% python3 -q
>>> import numpy as np
>>> import numpy.linalg as la
>>> np.set_printoptions(suppress=True, linewidth=140)
>>> arr = np.load("mat.npy")
>>> print(arr)
[[ 0.03  -0.67   0.653  0.923  0.168  0.235  0.946]
 [ 0.515 -0.438  0.887 -0.235  0.178 -0.881  0.778]
 [ 0.    -0.08  -0.757  0.245 -0.139  0.493 -0.371]
 [ 0.757 -0.09  -0.915 -0.929 -0.319 -0.793 -0.92 ]
 [-0.446 -0.159 -0.405  0.869  0.     0.851  0.454]
 [ 0.558 -0.245 -0.999 -0.405 -0.523  0.617 -0.969]
 [ 0.    -0.478  0.987  0.721  0.388 -0.653  0.978]
 [ 0.291 -0.862  0.98   0.964  0.38  -0.537  0.997]
 [-0.77   0.987 -0.978 -0.996 -0.38   0.744 -1.   ]
 [ 0.207 -0.405  0.774  0.397  0.159 -0.493  0.8  ]
 [ 0.716  0.675  0.11  -0.998 -0.139 -0.986 -0.975]
 [ 0.937  0.635 -1.    -1.    -0.744 -0.915 -1.   ]
 [-0.686  0.345  0.954  0.635  0.327  0.397  0.818]
 [ 0.598 -0.874  0.998  0.843  0.501 -0.958  0.999]
 [ 0.793  0.592 -0.999 -0.997 -0.604 -0.716 -0.999]
 [ 0.905 -0.982  0.778  0.96   0.159 -0.894  0.997]
 [-0.793  0.478  0.501  0.757  0.159  0.881  0.371]
 [-0.149 -0.07  -0.273  0.438 -0.02   0.446  0.11 ]
 [-0.977  0.945  0.997  0.327  0.537  0.834  0.629]
 [ 0.558  0.438  0.397 -0.98  -0.04  -0.947 -0.824]
 [-0.851  0.363  0.01   0.934  0.11   0.97   0.47 ]
 [ 0.915 -0.994 -0.68   0.997 -0.08  -0.178  0.996]
 [ 0.635 -0.168 -0.744 -0.782 -0.207 -0.686 -0.721]
 [ 0.207 -0.149  0.999 -0.371  0.485 -0.967  0.966]
 [-0.744  0.885  0.933 -0.84   0.245 -0.119 -0.565]
 [-0.09  -0.896  0.989  0.996  0.462  0.119  0.999]
 [ 0.06   0.89   0.06  -0.996 -0.1   -0.867 -0.986]
 [-0.635  0.422 -0.856  0.558 -0.139  0.933 -0.647]
 [-0.235 -0.834  0.995  0.993  0.508  0.     0.999]]
>>> proj = arr @ la.solve(arr.T @ arr, arr.T)
>>> print(np.round(la.eigvalsh(proj), 3) + 0)
[0. 0. 0. 0. 0. 0. 0. 0. 0. 0. 0. 0. 0. 0. 0. 0. 0. 0. 0. 0. 0. 0. 1. 1. 1. 1. 1. 1. 1.]
>>> print(round(float(np.trace(proj)), 3))
7.0
>>> x0 = np.array([1, 1, 5, -4, 3, -3, 1])
>>> target = arr @ x0
>>> print(np.round(la.pinv(arr) @ arr, 3) + 0)
[[1. 0. 0. 0. 0. 0. 0.]
 [0. 1. 0. 0. 0. 0. 0.]
 [0. 0. 1. 0. 0. 0. 0.]
 [0. 0. 0. 1. 0. 0. 0.]
 [0. 0. 0. 0. 1. 0. 0.]
 [0. 0. 0. 0. 0. 1. 0.]
 [0. 0. 0. 0. 0. 0. 1.]]
>>> print(np.round(la.solve(arr.T @ arr, arr.T @ target), 3))
[ 1.  1.  5. -4.  3. -3.  1.]
>>> print(np.round(la.lstsq(arr, target)[0], 3))
[ 1.  1.  5. -4.  3. -3.  1.]
>>> rng = np.random.default_rng(61)
>>> target = target + 0.1 * rng.normal(size=29)
>>> print(target.round(3))
[ -0.379   9.301  -7.006   0.197  -8.383  -7.386   5.758   4.126  -5.118   5.118   7.397   0.034   2.615   6.793  -0.124   4.211  -2.674
  -4.612   3.328   8.879  -6.233  -6.3     0.639  11.777   8.7     1.965   6.577 -10.848   2.501]
>>> c, *_ = la.lstsq(arr, target)
>>> print(np.round(arr.T @ (target - arr @ c), 3) + 0)
[0. 0. 0. 0. 0. 0. 0.]
>>> print(c.round())
[ 1.  1.  5. -4.  3. -3.  1.]
>>> print([round(float(la.norm(la.solve(arr.T @ arr + lam * np.eye(7), arr.T @ target))), 2) for lam in (0, 1, 10, 100)])
[7.84, 7.14, 4.82, 1.23]
>>> r0, g = arr[12], arr[0]
>>> print(round(r0 @ r0, 3))
2.837
>>> pr = (r0 @ g) / (r0 @ r0) * r0
>>> print(np.round(g - pr, 3))
[ 0.485 -0.899  0.021  0.502 -0.049 -0.028  0.404]
>>> print(np.round((g - pr) @ r0, 3))
-0.0
>>> Xs = arr - arr.mean(axis=0)
>>> Uu, sv, Vt = la.svd(Xs, full_matrices=False)
>>> print(la.matrix_rank(Xs))
7
>>> print((np.sign(Uu[:, 0]) == np.sign(Uu[0, 0])).astype(int))
[1 1 0 0 1 0 1 1 0 1 0 0 1 1 0 1 1 1 1 0 1 1 0 1 0 1 0 0 1]
>>> print(np.round(Xs.mean(axis=0), 3) + 0)
[0. 0. 0. 0. 0. 0. 0.]
>>> print(np.round((sv ** 2).sum() ** 2 / (sv ** 4).sum(), 3))
2.524
>>> print(np.abs(Uu[:, 0]).argmax())
11
>>> print(np.round(Vt[0] * np.sign(Vt[0, np.abs(Vt[0]).argmax()]), 3))
[-0.112 -0.314  0.446  0.528  0.217  0.081  0.598]
>>> print(np.round(sv ** 2 / (sv ** 2).sum(), 3))
[0.551 0.265 0.15  0.015 0.012 0.006 0.002]
>>> Y = np.array([[-1.7, -0.6, 0.0],
...     [0.8, -2.1, 1.0],
...     [-1.7, -0.2, 0.5],
...     [0.3, -0.3, -0.1],
...     [1.1, -2.5, -0.9],
...     [1.2, -0.9, 2.3],
...     [2.4, -0.2, 0.1],
...     [-0.6, 0.7, -0.1],
...     [-1.5, -0.5, 1.0]])
>>> W2 = np.array([[-0.8, 1.1, -0.9, 1.4, -0.5, -1.0],
...     [2.5, -1.1, 0.1, 1.2, 2.0, 2.3],
...     [-0.6, -0.6, 2.0, 0.2, 2.7, 0.6]])
>>> J = Y @ W2
>>> print(J.round(3))
[[-0.14 -1.21  1.47 -3.1  -0.35  0.32]
 [-6.49  2.59  1.07 -1.2  -1.9  -5.03]
 [ 0.56 -1.95  2.51 -2.52  1.8   1.54]
 [-0.93  0.72 -0.5   0.04 -1.02 -1.05]
 [-6.59  4.5  -3.04 -1.64 -7.98 -7.39]
 [-4.59  0.93  3.43  1.06  3.81 -1.89]
 [-2.48  2.8  -1.98  3.14 -1.33 -2.8 ]
 [ 2.29 -1.37  0.41 -0.02  1.43  2.15]
 [-0.65 -1.7   3.3  -2.5   2.45  0.95]]
>>> # null space of dimension 3
>>> dist = la.norm(arr[:, None] - arr[None], axis=-1)
>>> print(np.flatnonzero(dist[21] < dist.mean() / 2))
[21]
>>> Y = J + rng.integers(-2, 3, (9, 3)) @ rng.integers(-2, 3, (3, 6))
>>> print(Y.round(3))
[[  1.86  -1.21   3.47  -1.1    1.65  -1.68]
 [ -1.49  -1.41  -2.93   1.8    2.1   -9.03]
 [  2.56  -5.95  -4.49  -2.52   2.8    0.54]
 [  2.07  -3.28  -5.5    1.04   1.98  -4.05]
 [ -6.59   0.5  -13.04  -3.64  -9.98  -5.39]
 [ -7.59   2.93   4.43  -0.94   0.81   1.11]
 [ -8.48   6.8   -1.98  -0.86  -9.33   5.2 ]
 [  4.29  -3.37   0.41   0.98   5.43  -1.85]
 [  3.35  -3.7    5.3    0.5    8.45  -5.05]]
>>> print(np.round(Y - J, 3))
[[  2.   0.   2.   2.   2.  -2.]
 [  5.  -4.  -4.   3.   4.  -4.]
 [  2.  -4.  -7.   0.   1.  -1.]
 [  3.  -4.  -5.   1.   3.  -3.]
 [  0.  -4. -10.  -2.  -2.   2.]
 [ -3.   2.   1.  -2.  -3.   3.]
 [ -6.   4.   0.  -4.  -8.   8.]
 [  2.  -2.   0.   1.   4.  -4.]
 [  4.  -2.   2.   3.   6.  -6.]]
>>> print(np.abs(Y - J).sum(axis=1))
[10. 24. 15. 19. 20. 14. 30. 13. 23.]
>>> print(la.matrix_rank(Y - J, tol=1e-8))
3
>>> Uu, sv, Vt = la.svd(J)
>>> print(sv.round(3) + 0)
[17.682  9.361  6.722  0.     0.     0.   ]
>>> Y = Uu[:, :3] @ np.diag(sv[:3]) @ Vt[:3]
>>> print(Y.round(3))
[[-0.14 -1.21  1.47 -3.1  -0.35  0.32]
 [-6.49  2.59  1.07 -1.2  -1.9  -5.03]
 [ 0.56 -1.95  2.51 -2.52  1.8   1.54]
 [-0.93  0.72 -0.5   0.04 -1.02 -1.05]
 [-6.59  4.5  -3.04 -1.64 -7.98 -7.39]
 [-4.59  0.93  3.43  1.06  3.81 -1.89]
 [-2.48  2.8  -1.98  3.14 -1.33 -2.8 ]
 [ 2.29 -1.37  0.41 -0.02  1.43  2.15]
 [-0.65 -1.7   3.3  -2.5   2.45  0.95]]
>>> print(np.round(np.abs(J - Y).max(), 3))
0.0
>>> print(la.matrix_rank(J, rtol=0.05))
3
>>> print(la.matrix_rank(Y))
3
>>> print(round(la.norm(J - Y) / la.norm(J), 3))
0.0
>>> print(round(la.norm(J - Y, 2), 3), np.round(sv[3], 3))
0.0 0.0
>>> rk = la.matrix_rank(J)
>>> print(rk)
3
>>> N = la.svd(J)[2][rk:].T
>>> print([int(la.matrix_rank(np.delete(J, i, axis=0))) for i in range(9)])
[3, 3, 3, 3, 3, 3, 3, 3, 3]
>>> print(np.allclose(J @ N, 0))
True
>>> print(np.unique(J.round(6), axis=0).shape)
(9, 6)
>>> print(np.round(J @ la.pinv(J) @ J, 3))
[[-0.14 -1.21  1.47 -3.1  -0.35  0.32]
 [-6.49  2.59  1.07 -1.2  -1.9  -5.03]
 [ 0.56 -1.95  2.51 -2.52  1.8   1.54]
 [-0.93  0.72 -0.5   0.04 -1.02 -1.05]
 [-6.59  4.5  -3.04 -1.64 -7.98 -7.39]
 [-4.59  0.93  3.43  1.06  3.81 -1.89]
 [-2.48  2.8  -1.98  3.14 -1.33 -2.8 ]
 [ 2.29 -1.37  0.41 -0.02  1.43  2.15]
 [-0.65 -1.7   3.3  -2.5   2.45  0.95]]
>>> print(la.lstsq(J[:-1].T, J[-1])[2])
3
>>> M = np.load("block0.npy")
>>> print(M)
[[4. 1. 1. 1.]
 [1. 4. 1. 1.]
 [1. 1. 4. 1.]
 [1. 1. 1. 4.]]
>>> q, R = la.qr(M)
>>> print(round(float(np.trace(q @ q.T)), 3))
4.0
>>> print(np.round(q.T @ q, 3) + 0)
[[1. 0. 0. 0.]
 [0. 1. 0. 0.]
 [0. 0. 1. 0.]
 [0. 0. 0. 1.]]
>>> print(R.round(3))
[[-4.359 -2.294 -2.294 -2.294]
 [ 0.    -3.706 -1.278 -1.278]
 [ 0.     0.    -3.479 -0.892]
 [ 0.     0.     0.     3.363]]
>>> print(np.round(np.abs(np.diag(R)), 3))
[4.359 3.706 3.479 3.363]
>>> print(np.allclose(R.T @ R, M.T @ M))
True
>>> feats = np.load("layer7.npy")
>>> print(feats)
[[-2 -3 -1  3]
 [ 1  0  2  6]
 [-1 -2  0  4]
 [-1 -2  0  4]
 [-2 -3 -1  3]
 [ 1  0  2  6]
 [ 0 -1  1  5]
 [ 0 -1  1  5]
 [-1 -2  0  4]]
>>> Uu, sv, Vt = la.svd(feats)
>>> print(np.argmax(sv[:-1] / (sv[1:] + 1e-6)) + 1)
2
>>> Y = Uu[:, :2] @ np.diag(sv[:2]) @ Vt[:2]
>>> print(round(float(la.norm(feats - Y, 2)), 3), round(float(sv[2]), 3))
0.0 0.0
>>> print(la.matrix_rank(Y))
2
>>> print(round(np.abs(feats - Y).max(), 3))
0.0
>>> x0 = np.array([0, 1, 7, 1])
>>> print(feats @ x0)
[-7 20  2  2 -7 20 11 11  2]
>>> print((feats * x0).sum(axis=1))
[-7 20  2  2 -7 20 11 11  2]
>>> print((feats @ x0).argmax())
1
>>> F = np.load("x.npy")
>>> print(F)
[[ 1 -1  1 -1  1 -1  1 -1]
 [ 1  1  1  1 -1 -1 -1 -1]
 [ 1  1 -1 -1  1  1 -1 -1]
 [ 1  1 -1 -1 -1 -1  1  1]
 [ 1 -1 -1  1 -1  1  1 -1]
 [ 1 -1 -1  1  1 -1 -1  1]
 [ 1  1  1  1  1  1  1  1]
 [ 1 -1  1 -1 -1  1 -1  1]]
>>> print(np.trace(F))
0
>>> print(F @ F)
[[ 0  0  0  0  4  4  4 -4]
 [ 0  4  0 -4  0 -4  0 -4]
 [ 0 -4  0  4  0 -4  0 -4]
 [ 0  0  8  0  0  0  0  0]
 [ 0  0  0  0  4 -4  4  4]
 [ 0 -4  0 -4 -4  0  4  0]
 [ 8  0  0  0  0  0  0  0]
 [ 0 -4  0 -4  4  0 -4  0]]
>>> la.determinant(F)
Traceback (most recent call last):
  File "<python-input-87>", line 1, in <module>
    la.determinant(F)
    ^^^^^^^^^^^^^^
AttributeError: module 'numpy.linalg' has no attribute 'determinant'
>>> print(round(la.det(F), 3))
4096.0
>>> print(la.matrix_power(F, 2))
[[ 0  0  0  0  4  4  4 -4]
 [ 0  4  0 -4  0 -4  0 -4]
 [ 0 -4  0  4  0 -4  0 -4]
 [ 0  0  8  0  0  0  0  0]
 [ 0  0  0  0  4 -4  4  4]
 [ 0 -4  0 -4 -4  0  4  0]
 [ 8  0  0  0  0  0  0  0]
 [ 0 -4  0 -4  4  0 -4  0]]
>>> print(round(np.abs(la.eigvals(F)).max(), 3))
2.828
>>> print((F + F.T) / 2)
[[ 1.  0.  1.  0.  1.  0.  1.  0.]
 [ 0.  1.  1.  1. -1. -1.  0. -1.]
 [ 1.  1. -1. -1.  0.  0.  0.  0.]
 [ 0.  1. -1. -1.  0.  0.  1.  0.]
 [ 1. -1.  0.  0. -1.  1.  1. -1.]
 [ 0. -1.  0.  0.  1. -1.  0.  1.]
 [ 1.  0.  0.  1.  1.  0.  1.  0.]
 [ 0. -1.  0.  0. -1.  1.  0.  1.]]
>>> W0 = np.load("sample13.npy")
>>> print(W0.round(3))
[[ 0.093 -0.13  -0.389 -0.907]
 [-0.13   0.981 -0.056 -0.13 ]
 [-0.389 -0.056  0.833 -0.389]
 [-0.907 -0.13  -0.389  0.093]]
>>> # orthonormal columns
>>> ev, vecs = la.eigh(W0)
>>> print((ev > 1e-8).sum(), (ev < -1e-8).sum())
3 1
>>> print(np.round(vecs @ np.diag(ev) @ vecs.T, 3))
[[ 0.093 -0.13  -0.389 -0.907]
 [-0.13   0.981 -0.056 -0.13 ]
 [-0.389 -0.056  0.833 -0.389]
 [-0.907 -0.13  -0.389  0.093]]
>>> print(round(float(ev.sum()), 3), np.trace(W0))
2.0 2.0
>>> print(ev.round(3))
[-1.  1.  1.  1.]
